$ python -q
>>> import numpy as np
>>> np.set_printoptions(precision=3, suppress=True, linewidth=200, legacy="1.25")
>>> feats = np.load("data.npy")
>>> print(feats)
[[ 6.986  3.433  6.986]
 [ 6.634  3.346  6.634]
 [ 6.572  3.33   6.572]
 [ 5.511  3.021  5.511]
 [ 3.564  2.269  3.564]
 [ 2.773  1.884  2.773]
 [ 1.47   1.127  1.47 ]
 [ 1.279  1.001  1.279]
 [ 1.175  0.93   1.175]
 [ 0.902  0.737  0.902]
 [ 0.353  0.313  0.353]
 [ 0.11   0.117  0.11 ]
 [ 1.108  1.333  1.108]
 [ 1.432  1.762  1.432]
 [ 2.421  3.147  2.421]
 [ 2.742  3.615  2.742]
 [ 3.183  4.276  3.183]
 [ 3.257  4.388  3.257]
 [ 3.392  4.595  3.392]
 [ 4.012  5.558  4.012]
 [ 4.612  6.518  4.612]
 [ 4.877  6.95   4.877]
 [ 7.367 11.214  7.367]
 [ 7.428 11.324  7.428]
 [ 7.608 11.646  7.608]
 [ 8.613 13.478  8.613]]
>>> t3 = np.stack([feats, -1 * feats, feats[::-1]])
>>> print((t3 @ feats.T).shape)
(3, 26, 26)
>>> print(t3.shape)
(3, 26, 3)
>>> m1 = np.load("block11.npy")
>>> print(m1)
[[ 2 -1 -5]
 [-5  2 -1]
 [-1 -5  2]]
>>> B = np.linalg.inv(m1)
>>> print(np.allclose(B, m1.T))
False
>>> print(np.round(np.linalg.det(m1) * np.linalg.det(B), 3))
1.0
>>> P = np.triu(np.array([[-2, -7, 3], [-1, 9, 0], [7, -1, 6]]), 1) + np.eye(3)
>>> B = P @ m1 @ np.linalg.inv(P)
>>> print(B)
[[ 34. 208. -94.]
 [ -5. -33.  14.]
 [ -1. -12.   5.]]
>>> mat = np.array([[6, 7, 1, 7], [7, 6, 7, 1], [1, 7, 6, 7], [7, 1, 7, 6]])
>>> print(mat @ np.ones(4))
[21. 21. 21. 21.]
>>> print(np.sort(np.abs(np.fft.fft(mat[0]))), np.sort(np.linalg.svd(mat, compute_uv=False)))
[ 5.  5.  7. 21.] [ 5.  5.  7. 21.]
>>> print(np.linalg.norm(mat, axis=1))
[11.619 11.619 11.619 11.619]
>>> print(round(np.linalg.norm(mat, "nuc"), 3))
38.0
>>> print(mat[3] @ mat[2])
98
>>> print(np.round(np.linalg.norm(mat) ** 2 / np.linalg.norm(mat, 2) ** 2, 3))
1.224
>>> arr = np.loadtxt("x.csv", delimiter=",")
>>> print(arr)
[[ 0.9  0.3  0.3  0.1]
 [ 0.3  0.1 -0.9 -0.3]
 [ 0.3 -0.9  0.1 -0.3]
 [ 0.1 -0.3 -0.3  0.9]]
>>> print(round(float(arr[:, 3] @ arr[:, 0]), 3))
0.0
>>> print(np.linalg.svd(arr, compute_uv=False))
[1. 1. 1. 1.]
>>> print(np.linalg.norm(arr, axis=0))
[1. 1. 1. 1.]
>>> f = np.array([-1, -4])
>>> print(np.convolve(arr[3], f))
[-0.1 -0.1  1.5  0.3 -3.6]
>>> print(np.cross(arr[3, :3], arr[0, :3]))
[ 0.  -0.3  0.3]
>>> print(np.polyval(f, arr[3]))
[-4.1 -3.7 -3.7 -4.9]
>>> def softmax(z):
...     e = np.exp(z - z.max(axis=-1, keepdims=True))
...     return e / e.sum(axis=-1, keepdims=True)
... 
>>> print(softmax(arr[0]))
[0.393 0.215 0.215 0.176]
>>> print(softmax(arr[0] + 3))
[0.393 0.215 0.215 0.176]
>>> S = arr @ arr.T / np.sqrt(4)
>>> print(softmax(S))
[[0.355 0.215 0.215 0.215]
 [0.215 0.355 0.215 0.215]
 [0.215 0.215 0.355 0.215]
 [0.215 0.215 0.215 0.355]]
>>> print(softmax(S + np.triu(np.full(S.shape, -np.inf), 1)))
[[1.    0.    0.    0.   ]
 [0.378 0.622 0.    0.   ]
 [0.274 0.274 0.452 0.   ]
 [0.215 0.215 0.215 0.355]]
>>> vals, vecs = np.linalg.eigh(arr)
>>> print((vals > 1e-8).sum(), (vals < -1e-8).sum())
3 1
>>> print(vecs @ np.diag(vals) @ vecs.T)
[[ 0.9  0.3  0.3  0.1]
 [ 0.3  0.1 -0.9 -0.3]
 [ 0.3 -0.9  0.1 -0.3]
 [ 0.1 -0.3 -0.3  0.9]]
>>> print(np.linalg.eigvalsh(arr @ arr))
[1. 1. 1. 1.]
>>> rng = np.random.default_rng(656)
>>> z = rng.permutation(4)
>>> B = arr[:, z] * rng.choice([-1, 1], 4)
>>> print(B)
[[ 0.1  0.3  0.3 -0.9]
 [-0.3 -0.9  0.1 -0.3]
 [-0.3  0.1 -0.9 -0.3]
 [ 0.9 -0.3 -0.3 -0.1]]
>>> left, _, VT = np.linalg.svd(arr.T @ B)
>>> print(np.round(left @ VT, 3) + 0)
[[ 0.  0.  0. -1.]
 [ 0.  0.  1.  0.]
 [ 0.  1.  0.  0.]
 [ 1.  0.  0.  0.]]
>>> print(np.round(np.linalg.lstsq(arr, B)[0], 3) + 0)
[[ 0.  0.  0. -1.]
 [ 0.  0.  1.  0.]
 [ 0.  1.  0.  0.]
 [ 1.  0.  0.  0.]]
>>> B = np.array([[1], [0], [1]])
>>> basis = np.array([[-6, -8, -2]])
>>> K = B @ basis
>>> print(K)
[[-6 -8 -2]
 [ 0  0  0]
 [-6 -8 -2]]
>>> print(np.linalg.matrix_rank(K, rtol=0.1))
1
>>> print(np.linalg.cond(K) > 100)
True
>>> print(np.round(np.linalg.norm(K, 2) / np.linalg.norm(K), 3))
1.0
>>> print(np.poly(K))
[1. 8. 0. 0.]
>>> print(round(np.linalg.det(K.T), 3))
0.0
>>> print(np.round(np.linalg.eigvals(K).sum().real, 3))
-8.0
>>> print(round(float(np.linalg.det(K[::-1])), 3))
0.0
>>> print(round(np.linalg.det(2 * K), 3), round(float(np.linalg.det(K)), 3))
0.0 0.0
>>> print(np.linalg.lstsq(K[:-1].T, K[-1])[2])
1
>>> print(np.abs(np.diag(np.linalg.qr(K)[1])) > 1e-9)
[ True False False]
>>> A = np.load("dump.npy")
>>> print(A)
[[-3 -3 -3]
 [-3 -6 -6]
 [-3 -6 -9]]
>>> vals, vecs = np.linalg.eigh(A)
>>> x0 = np.array([3, 2, -1])
>>> print(np.linalg.eigvalsh(A[1:, 1:]))
[-13.685  -1.315]
>>> print(vecs * np.abs(vals) @ vecs.T)
[[3. 3. 3.]
 [3. 6. 6.]
 [3. 6. 9.]]
>>> print(vecs * np.maximum(vals, 0) @ vecs.T)
[[0. 0. 0.]
 [0. 0. 0.]
 [0. 0. 0.]]
>>> print(round(x0 @ A @ x0 / (x0 @ x0), 3), np.round(vals[0], 3), round(vals[-1], 3))
-3.857 -15.147 -0.924
>>> P = np.triu(np.array([[1, 2, 0], [4, 3, 3], [0, 2, 0]]), 1) + np.eye(3)
>>> B = P @ A @ np.linalg.inv(P)
>>> print(np.poly(B))
[ 1. 18. 45. 27.]
>>> print(np.linalg.matrix_rank(B))
3
>>> B = A / np.linalg.norm(A, axis=1, keepdims=True)
>>> G = B @ B.T
>>> print(np.argwhere(np.triu(np.abs(G) > 0.95, 1)))
[[0 1]
 [1 2]]
>>> print((G - 2 * np.eye(3)).round(6).argmax(axis=1))
[1 2 1]
>>> f = np.array([1, 3])
>>> print(np.array([np.convolve(row, f, "same") for row in A]))
[[ -3 -12 -12]
 [ -3 -15 -24]
 [ -3 -15 -27]]
>>> print(np.correlate(A[2], A[0], "full"))
[ 9 27 54 45 27]
>>> print(np.convolve(A[2], f))
[ -3 -15 -27 -27]
>>> print(np.polyval(f, A[2]))
[ 0 -3 -6]
>>> basis = np.sign(np.array([[0, 2, -4], [-3, 4, -3], [-4, 4, -2]]))
>>> B = (np.tril(basis, -1) + np.eye(3)) @ (np.triu(basis, 1) + np.eye(3))
>>> vals = np.array([1, 3, 2])
>>> J = np.rint(B * vals @ np.linalg.inv(B)) + 0
>>> print(J)
[[ 3.  1.  1.]
 [ 0.  1.  0.]
 [ 0. -1.  2.]]
>>> z = rng.permutation(3)
>>> B = J[:, z] * rng.choice([-1, 1], 3)
>>> print(B)
[[ 1. -1.  3.]
 [ 1. -0.  0.]
 [-1. -2.  0.]]
>>> left, _, VT = np.linalg.svd(J.T @ B)
>>> print(z)
[1 2 0]
>>> Q, r_ = np.linalg.qr(J)
>>> print(np.round(Q @ r_, 3) + 0)
[[ 3.  1.  1.]
 [ 0.  1.  0.]
 [ 0. -1.  2.]]
>>> print(np.round(Q.T @ Q, 3) + 0)
[[1. 0. 0.]
 [0. 1. 0.]
 [0. 0. 1.]]
>>> print(r_)
[[ 3.     1.     1.   ]
 [ 0.    -1.414  1.414]
 [ 0.     0.     1.414]]
>>> print(Q.shape, r_.shape)
(3, 3) (3, 3)
>>> print(np.abs(np.diag(r_)))
[3.    1.414 1.414]
>>> print(np.allclose(r_.T @ r_, J.T @ J))
True
>>> print(abs(r_[0, 0]), round(float(np.linalg.norm(J[:, 0])), 3))
3.0 3.0
>>> print(round(np.trace(Q @ Q.T), 3))
3.0
>>> F = np.load("test15.npy")
>>> print(F)
[[ 2 -2  2]
 [ 1 -3  3]
 [ 3 -3  3]
 [ 0  0  0]]
>>> print(F @ np.linalg.pinv(F) @ F)
[[ 2. -2.  2.]
 [ 1. -3.  3.]
 [ 3. -3.  3.]
 [ 0.  0.  0.]]
>>> print(np.unique(F.round(6), axis=0).shape)
(4, 3)
>>> print(round(np.trace(np.linalg.pinv(F) @ F), 3))
2.0
>>> print(np.abs(np.diag(np.linalg.qr(F)[1])) > 1e-9)
[ True  True False]
>>> f = np.array([-2, 1])
>>> print(np.polyval(f, F[3]))
[1 1 1]
>>> print(np.array([np.convolve(row, f, "same") for row in F]))
[[-4  6 -6]
 [-2  7 -9]
 [-6  9 -9]
 [ 0  0  0]]
>>> print(np.convolve(F[3], f))
[0 0 0 0]
>>> P = np.triu(np.array([[1, 0, 2], [2, 1, -1], [1, -1, 0]]), 1) + np.eye(3)
>>> B = P @ K @ np.linalg.inv(P)
>>> print(np.trace(B), np.trace(K))
-8.0 -8
>>> print(np.round(np.poly(B), 3) + 0)
[1. 8. 0. 0.]
>>> print(np.linalg.matrix_rank(B))
1
>>> x0 = np.array([0, 2, 1])
>>> h1 = np.maximum(F @ x0, 0)
>>> print(np.tanh(F @ x0))
[-0.964 -0.995 -0.995  0.   ]
>>> print(np.maximum(F @ x0, 0) - np.maximum(-F @ x0, 0))
[-2 -3 -3  0]
>>> print(np.flatnonzero(h1 > 1e-9))
[]
>>> print(np.maximum(F @ (3 * x0), 0))
[0 0 0 0]
>>> print(h1)
[0 0 0 0]
>>> print(F.T @ h1)
[0 0 0]
